% python3 -q
>>> import numpy as np
>>> np.set_printoptions(precision=2, suppress=True, linewidth=100)
>>> rd = lambda a: np.round(a, 2) + 0
>>> X, _ = np.linalg.qr(np.array([[0.1, 1.0, -0.4, -1.5, -1.3, -0.2, -0.5],
...     [0.2, 0.9, 0.9, -0.1, -0.1, -2.2, 0.4],
...     [0.6, 0.1, -0.4, 0.0, 0.5, -0.8, 0.5],
...     [-1.1, -0.7, -0.1, 0.8, -1.2, 1.1, 0.2],
...     [0.3, 1.8, -0.9, -1.4, 1.5, 0.4, -2.8],
...     [-1.0, 0.6, -0.2, 0.2, -0.2, -0.6, 1.5],
...     [-0.1, 1.0, 1.1, 1.2, 0.1, 1.6, 0.5]]))
>>> rd(X)
array([[-0.06, -0.38, -0.21, -0.56,  0.68, -0.11, -0.14],
       [-0.12, -0.32,  0.52, -0.35, -0.14,  0.54,  0.42],
       [-0.36,  0.04, -0.2 ,  0.53,  0.48,  0.54,  0.1 ],
       [ 0.67,  0.12, -0.1 ,  0.08,  0.29, -0.07,  0.66],
       [-0.18, -0.66, -0.47,  0.19, -0.33, -0.21,  0.34],
       [ 0.61, -0.37, -0.14,  0.12, -0.12,  0.47, -0.48],
       [ 0.06, -0.4 ,  0.63,  0.46,  0.27, -0.37, -0.11]])
>>> # columns are unit length and at right angles
>>> r0 = np.array([-5, 1, -1, 1, 1, 0, -5])
>>> out = X + np.outer(r0, np.eye(7)[2])
>>> rd(out)
array([[-0.06, -0.38, -5.21, -0.56,  0.68, -0.11, -0.14],
       [-0.12, -0.32,  1.52, -0.35, -0.14,  0.54,  0.42],
       [-0.36,  0.04, -1.2 ,  0.53,  0.48,  0.54,  0.1 ],
       [ 0.67,  0.12,  0.9 ,  0.08,  0.29, -0.07,  0.66],
       [-0.18, -0.66,  0.53,  0.19, -0.33, -0.21,  0.34],
       [ 0.61, -0.37, -0.14,  0.12, -0.12,  0.47, -0.48],
       [ 0.06, -0.4 , -4.37,  0.46,  0.27, -0.37, -0.11]])
>>> rng = np.random.default_rng(16)
>>> lab = rng.permutation(7)
>>> out = X[:, lab] * rng.choice([-1, 1], 7)
>>> rd(out)
array([[-0.11,  0.06,  0.56, -0.68, -0.38,  0.14, -0.21],
       [ 0.54,  0.12,  0.35,  0.14, -0.32, -0.42,  0.52],
       [ 0.54,  0.36, -0.53, -0.48,  0.04, -0.1 , -0.2 ],
       [-0.07, -0.67, -0.08, -0.29,  0.12, -0.66, -0.1 ],
       [-0.21,  0.18, -0.19,  0.33, -0.66, -0.34, -0.47],
       [ 0.47, -0.61, -0.12,  0.12, -0.37,  0.48, -0.14],
       [-0.37, -0.06, -0.46, -0.27, -0.4 ,  0.11,  0.63]])
>>> left, _, Vh = np.linalg.svd(X.T @ out)
>>> rd(np.linalg.lstsq(X, out)[0])
array([[ 0., -1.,  0.,  0.,  0.,  0.,  0.],
       [ 0.,  0.,  0.,  0.,  1.,  0.,  0.],
       [ 0.,  0.,  0.,  0.,  0.,  0.,  1.],
       [ 0.,  0., -1.,  0.,  0.,  0.,  0.],
       [ 0.,  0.,  0., -1.,  0.,  0.,  0.],
       [ 1.,  0.,  0.,  0.,  0.,  0.,  0.],
       [ 0.,  0.,  0.,  0.,  0., -1.,  0.]])
>>> lab
array([5, 0, 3, 4, 1, 6, 2])
>>> x = np.array([0, 0, -2, -2, 3, 2, 2])
>>> rd(np.abs(np.linalg.eigvals(out)))
array([1., 1., 1., 1., 1., 1., 1.])
>>> rd(np.linalg.det(out))
np.float64(1.0)
>>> rd(np.sort(np.abs(np.degrees(np.angle(np.linalg.eigvals(out))))))
array([  0.  ,  21.91,  21.91, 128.81, 128.81, 171.1 , 171.1 ])
>>> rd(np.linalg.inv(out))
array([[-0.11,  0.54,  0.54, -0.07, -0.21,  0.47, -0.37],
       [ 0.06,  0.12,  0.36, -0.67,  0.18, -0.61, -0.06],
       [ 0.56,  0.35, -0.53, -0.08, -0.19, -0.12, -0.46],
       [-0.68,  0.14, -0.48, -0.29,  0.33,  0.12, -0.27],
       [-0.38, -0.32,  0.04,  0.12, -0.66, -0.37, -0.4 ],
       [ 0.14, -0.42, -0.1 , -0.66, -0.34,  0.48,  0.11],
       [-0.21,  0.52, -0.2 , -0.1 , -0.47, -0.14,  0.63]])
>>> 7 - np.linalg.matrix_rank(out - np.eye(7), tol=1e-8)
np.int64(1)
>>> [p for p in range(1, 25) if np.allclose(np.linalg.matrix_power(out, p), np.eye(7))]
[]
>>> rd(out.T @ (out @ x))
array([ 0.,  0., -2., -2.,  3.,  2.,  2.])
>>> w1 = np.array([[-1, -3, 2],
...     [-3, -1, -2],
...     [-2, -3, 2],
...     [0, -2, 2],
...     [-1, -3, 2],
...     [-2, 0, -1],
...     [3, 3, 0]])
>>> b = np.array([0, 0, 0])
>>> hid = np.maximum(X @ w1 + b, 0)
>>> np.linalg.matrix_rank(hid)
np.int64(3)
>>> C = np.array([[-1, -2, -2], [1, 1, -2], [-2, 0, 0]])
>>> w1 @ C
array([[ -6,  -1,   8],
       [  6,   5,   8],
       [ -5,   1,  10],
       [ -6,  -2,   4],
       [ -6,  -1,   8],
       [  4,   4,   4],
       [  0,  -3, -12]])
